$ ipython --no-banner

In [1]: import numpy as np

In [2]: from numpy import linalg as LA

In [3]: np.set_printoptions(suppress=True, linewidth=140)

In [4]: data = np.loadtxt("w.csv", delimiter=",")

In [5]: data
Out[5]: 
array([[ 1.88, -1.87, -3.86,  1.95,  3.81],
       [ 0.69, -0.77, -1.56,  0.83,  1.61],
       [-0.13,  0.16,  0.2 , -0.06, -0.33],
       [-0.41,  0.36,  0.78, -0.58, -0.94],
       [-1.38,  1.2 ,  2.61, -1.17, -2.28],
       [-0.57,  0.61,  1.42, -0.73, -1.41],
       [ 0.39, -0.31, -0.23,  0.02,  0.39],
       [-1.16,  1.1 ,  2.07, -0.87, -2.19],
       [ 0.01, -0.01, -0.07, -0.01,  0.36],
       [ 0.03,  0.2 ,  0.28, -0.02, -0.21],
       [-0.52,  0.25,  0.96, -0.49, -1.1 ],
       [-0.63,  0.64,  1.27, -0.52, -1.29],
       [ 0.48, -0.48, -1.22,  0.52,  1.04],
       [ 0.83, -0.68, -1.73,  0.87,  1.44],
       [-0.1 , -0.21, -0.1 ,  0.07,  0.24],
       [-0.47,  0.37,  0.84, -0.39, -0.74],
       [ 0.9 , -1.09, -2.4 ,  1.08,  2.12],
       [ 0.04, -0.01, -0.19,  0.02,  0.22],
       [ 0.52, -0.64, -1.04,  0.54,  1.18],
       [-0.44,  0.35,  0.77, -0.29, -0.74],
       [ 0.87, -1.07, -2.01,  1.02,  2.11],
       [-0.36,  0.28,  0.36, -0.34, -0.58],
       [ 0.03,  0.1 , -0.08,  0.04,  0.03],
       [ 0.4 , -0.3 , -1.02,  0.45,  0.6 ],
       [-0.74,  0.69,  1.82, -1.04, -1.6 ],
       [-1.46,  1.39,  2.89, -1.45, -2.81],
       [ 1.69, -1.79, -3.78,  1.85,  3.59]])

In [6]: labels = data[:, 4] > np.median(data[:, 4])

In [7]: u = data[labels].mean(axis=0) - data[~labels].mean(axis=0)

In [8]: labels.astype(int)
Out[8]: array([1, 1, 0, 0, 0, 0, 1, 0, 1, 0, 0, 0, 1, 1, 1, 0, 1, 1, 1, 0, 1, 0, 0, 1, 0, 0, 1])

In [9]: W2 = data[[12, 15]].astype(float)

In [10]: for _ in range(3):
    ...:     labels = LA.norm(data[:, None] - W2, axis=-1).argmin(axis=1)
    ...:     W2 = np.array([data[labels == j].mean(axis=0) for j in range(2)])
    ...: 

In [11]: labels
Out[11]: array([0, 0, 1, 1, 1, 1, 0, 1, 0, 1, 1, 1, 0, 0, 0, 1, 0, 0, 0, 1, 0, 1, 1, 0, 1, 1, 0])

In [12]: np.round(W2[1] - W2[0], 2)
Out[12]: array([-1.25,  1.26,  2.63, -1.27, -2.6 ])

In [13]: np.bincount(labels)
Out[13]: array([13, 14])

In [14]: W2.round(2)
Out[14]: 
array([[ 0.66, -0.71, -1.48,  0.71,  1.44],
       [-0.59,  0.55,  1.16, -0.56, -1.16]])

In [15]: feats = np.load("arr.npy")

In [16]: feats.round(2)
Out[16]: 
array([[ 1.09, -0.18, -0.13, -0.08, -0.17, -0.21, -0.16],
       [-0.18,  1.33,  0.27,  0.15,  0.2 ,  0.28,  0.19],
       [-0.13,  0.27,  1.2 ,  0.12,  0.26,  0.32,  0.24],
       [-0.08,  0.15,  0.12,  1.06,  0.06,  0.1 ,  0.06],
       [-0.17,  0.2 ,  0.26,  0.06,  0.73, -0.2 , -0.28],
       [-0.21,  0.28,  0.32,  0.1 , -0.2 ,  0.88, -0.22],
       [-0.16,  0.19,  0.24,  0.06, -0.28, -0.22,  0.7 ]])

In [17]: out = feats / LA.norm(feats, axis=1, keepdims=True)

In [18]: gram = out @ out.T

In [19]: gram.round(2)
Out[19]: 
array([[ 1.  , -0.37, -0.33, -0.21, -0.29, -0.37, -0.27],
       [-0.37,  1.  ,  0.48,  0.29,  0.33,  0.45,  0.29],
       [-0.33,  0.48,  1.  ,  0.27,  0.38,  0.48,  0.35],
       [-0.21,  0.29,  0.27,  1.  ,  0.16,  0.23,  0.14],
       [-0.29,  0.33,  0.38,  0.16,  1.  , -0.09, -0.3 ],
       [-0.37,  0.45,  0.48,  0.23, -0.09,  1.  , -0.14],
       [-0.27,  0.29,  0.35,  0.14, -0.3 , -0.14,  1.  ]])

In [20]: (gram - 2 * np.eye(7)).round(6).argmax(axis=1)
Out[20]: array([3, 2, 5, 1, 2, 2, 2])

In [21]: np.round(LA.norm(out, axis=1), 2)
Out[21]: array([1., 1., 1., 1., 1., 1., 1.])

In [22]: round(np.degrees(np.arccos(np.clip(gram[1, 3], -1, 1))), 2)
Out[22]: np.float64(73.36)

In [23]: (np.abs(gram) > 0.9).astype(int)
Out[23]: 
array([[1, 0, 0, 0, 0, 0, 0],
       [0, 1, 0, 0, 0, 0, 0],
       [0, 0, 1, 0, 0, 0, 0],
       [0, 0, 0, 1, 0, 0, 0],
       [0, 0, 0, 0, 1, 0, 0],
       [0, 0, 0, 0, 0, 1, 0],
       [0, 0, 0, 0, 0, 0, 1]])

In [24]: np.argwhere(np.triu(np.abs(gram) > 0.95, 1))
Out[24]: array([], shape=(0, 2), dtype=int64)

In [25]: gram[1].round(2)
Out[25]: array([-0.37,  1.  ,  0.48,  0.29,  0.33,  0.45,  0.29])

In [26]: vals, evecs = LA.eigh(gram)

In [27]: np.round(np.abs(evecs[:, -1]), 2)
Out[27]: array([0.41, 0.48, 0.49, 0.31, 0.26, 0.38, 0.21])

In [28]: np.round(vals.sum(), 2), np.trace(gram)
Out[28]: (np.float64(7.0), np.float64(7.0))

In [29]: np.round(LA.eigvalsh(gram @ gram), 2) + 0
Out[29]: array([0.  , 0.27, 0.48, 0.68, 1.05, 1.69, 6.96])

In [30]: np.round(LA.eigvalsh(gram + 2 * np.eye(7)), 2)
Out[30]: array([2.  , 2.52, 2.69, 2.83, 3.02, 3.3 , 4.64])

In [31]: (vals > 1e-8).sum(), (vals < -1e-8).sum()
Out[31]: (np.int64(6), np.int64(0))

In [32]: np.round(evecs.T @ gram @ evecs, 2) + 0
Out[32]: 
array([[0.  , 0.  , 0.  , 0.  , 0.  , 0.  , 0.  ],
       [0.  , 0.52, 0.  , 0.  , 0.  , 0.  , 0.  ],
       [0.  , 0.  , 0.69, 0.  , 0.  , 0.  , 0.  ],
       [0.  , 0.  , 0.  , 0.83, 0.  , 0.  , 0.  ],
       [0.  , 0.  , 0.  , 0.  , 1.02, 0.  , 0.  ],
       [0.  , 0.  , 0.  , 0.  , 0.  , 1.3 , 0.  ],
       [0.  , 0.  , 0.  , 0.  , 0.  , 0.  , 2.64]])

In [33]: E = np.load("out10.npy")

In [34]: E
Out[34]: 
array([[ 0.  , -0.7 ,  0.6 , -1.2 , -0.2 , -0.5 ],
       [-1.1 , -0.2 ,  0.7 ,  1.4 ,  1.5 , -1.2 ],
       [-1.4 ,  1.3 , -1.4 ,  1.6 ,  0.3 ,  0.9 ],
       [ 1.2 ,  2.4 , -0.9 , -0.2 ,  0.  , -1.8 ],
       [-2.7 ,  0.6 , -0.1 ,  0.6 ,  0.2 , -1.2 ],
       [-0.1 , -0.7 ,  1.6 , -0.2 ,  0.8 ,  0.  ],
       [ 0.3 ,  0.9 , -0.5 ,  1.1 ,  0.  , -0.1 ],
       [ 0.05, -0.74,  1.59,  0.24,  0.98, -0.21]])

In [35]: Q, evecs = LA.qr(E[:, :5])[0], LA.qr(E[:, 5:])[0]

In [36]: sigma = LA.svd(Q.T @ evecs, compute_uv=False)

In [37]: (sigma > 0.9).sum()
Out[37]: np.int64(0)

In [38]: round(float(LA.norm(Q @ Q.T - evecs @ evecs.T, 2)), 2)
Out[38]: 1.0

In [39]: out = np.c_[E[:, :3] @ np.array([[-1, 2, -1], [-3, -1, -2], [1, 2, 0]]), np.array([-1, -1, 1, 1, 2, -1, 2, 2])]

In [40]: out.round(2)
Out[40]: 
array([[ 2.7 ,  1.9 ,  1.4 , -1.  ],
       [ 2.4 , -0.6 ,  1.5 , -1.  ],
       [-3.9 , -6.9 , -1.2 ,  1.  ],
       [-9.3 , -1.8 , -6.  ,  1.  ],
       [ 0.8 , -6.2 ,  1.5 ,  2.  ],
       [ 3.8 ,  3.7 ,  1.5 , -1.  ],
       [-3.5 , -1.3 , -2.1 ,  2.  ],
       [ 3.76,  4.02,  1.43,  2.  ]])

In [41]: np.round(LA.norm(out - E @ LA.lstsq(E, out)[0], axis=0), 2) + 0
Out[41]: array([0.  , 0.  , 0.  , 2.16])

In [42]: LA.matrix_rank(np.c_[E, out])
Out[42]: np.int64(7)
